$ python3 -q
>>> import numpy as np
>>> import numpy.linalg as la
>>> np.set_printoptions(suppress=True, linewidth=160)
>>> X = np.loadtxt("w.csv", delimiter=",")
>>> X
array([[  0.7369,  -5.2271,  -9.7451],
       [ -6.9675,  -6.8782,  -3.9334],
       [ -2.5252,  -2.2777,  -1.4107],
       [  1.6395,  17.8042,  -3.803 ],
       [  4.572 ,  13.3341,   3.803 ],
       [  3.4447,  -4.8776,  -7.9507],
       [  3.4235,   2.1956,  -9.1331],
       [  3.7258,  -3.8072,  -2.1731],
       [  3.3178,  -9.116 ,  -2.8874],
       [ -7.9384, -11.4495,  -0.9796],
       [ -2.8724,  -1.4775,   9.2603],
       [ -1.7458,  17.2946,  -7.5471],
       [  4.2156,   3.3053,   6.4066],
       [ -0.9741,  11.1811,   1.1967],
       [ -1.3045,   2.2371,  -0.9824],
       [  3.4172,  -2.6032,   5.8181],
       [  6.6216,   6.5147,   0.2787],
       [ -3.8821, -12.1695, -11.9217],
       [  4.7259,   7.4713,   1.8309],
       [  2.5865,  -2.3788,  -0.5645],
       [ -0.0679,  -3.8328,   6.2033],
       [ -6.6978,   1.9329,   3.5139],
       [ -2.7336,  11.5487,  -3.6962],
       [ -1.5771,  16.1245,  -5.3788],
       [  9.1138, -26.195 ,  -2.9562],
       [  7.0621,  -6.4706,   4.4142],
       [ -3.4123,  13.2443,   3.7439],
       [  6.2988,   6.2868,  -1.548 ],
       [ -2.102 ,   3.8625,  -5.8273],
       [ -0.5394,  -5.1943,  -9.495 ],
       [ -0.8465, -19.1248,   8.599 ],
       [ -2.1724, -15.9683,  10.5589]])
>>> Ac = X - X.mean(axis=1)
Traceback (most recent call last):
  File "<python-input-5>", line 1, in <module>
    Ac = X - X.mean(axis=1)
         ~~^~~~~~~~~~~~~~~~
ValueError: operands could not be broadcast together with shapes (32,3) (32,) 
>>> Ac = X - X.mean(axis=0)
>>> U, sigma, Vh = la.svd(Ac, full_matrices=False)
>>> np.round(sigma ** 2 / (sigma ** 2).sum(), 4)
array([0.6852, 0.2072, 0.1076])
>>> np.round(Ac.mean(axis=0), 4) + 0
array([0., 0., 0.])
>>> Ac = (X - X.mean(axis=0)) / X.std(axis=0)
>>> np.round(Ac.std(axis=0), 4)
array([1., 1., 1.])
>>> beta = la.lstsq(np.delete(Ac, 1, axis=1), Ac[:, 1])[0]
>>> beta.round(4)
array([-0.031 , -0.1023])
>>> np.round(1 - np.var(Ac[:, 1] - np.delete(Ac, 1, axis=1) @ beta), 4)
np.float64(0.0117)
>>> idx = X[:, 1] > np.median(X[:, 1])
>>> u = X[idx].mean(axis=0) - X[~idx].mean(axis=0)
>>> round(float((((X - X.mean(axis=0)) @ u > 0) == idx).mean()), 4)
0.9688
>>> np.argsort(-np.abs(u).round(6), kind="stable")
array([1, 2, 0])
>>> out = X / la.norm(X, axis=1)
Traceback (most recent call last):
  File "<python-input-19>", line 1, in <module>
    out = X / la.norm(X, axis=1)
          ~~^~~~~~~~~~~~~~~~~~~~
ValueError: operands could not be broadcast together with shapes (32,3) (32,) 
>>> out = X / la.norm(X, axis=1, keepdims=True)
>>> cov = out @ out.T
>>> np.round(np.degrees(np.arccos(np.clip(cov[1, 20], -1, 1))), 4)
np.float64(88.1858)
>>> (cov - 2 * np.eye(32)).round(6).argmax(axis=1)
array([29,  2,  1, 23, 18,  0, 28, 19, 24,  1, 20, 23, 18, 26, 22, 25, 27, 29,  4,  7, 31, 10, 23, 11,  8, 15, 13, 16, 14,  0, 31, 30])
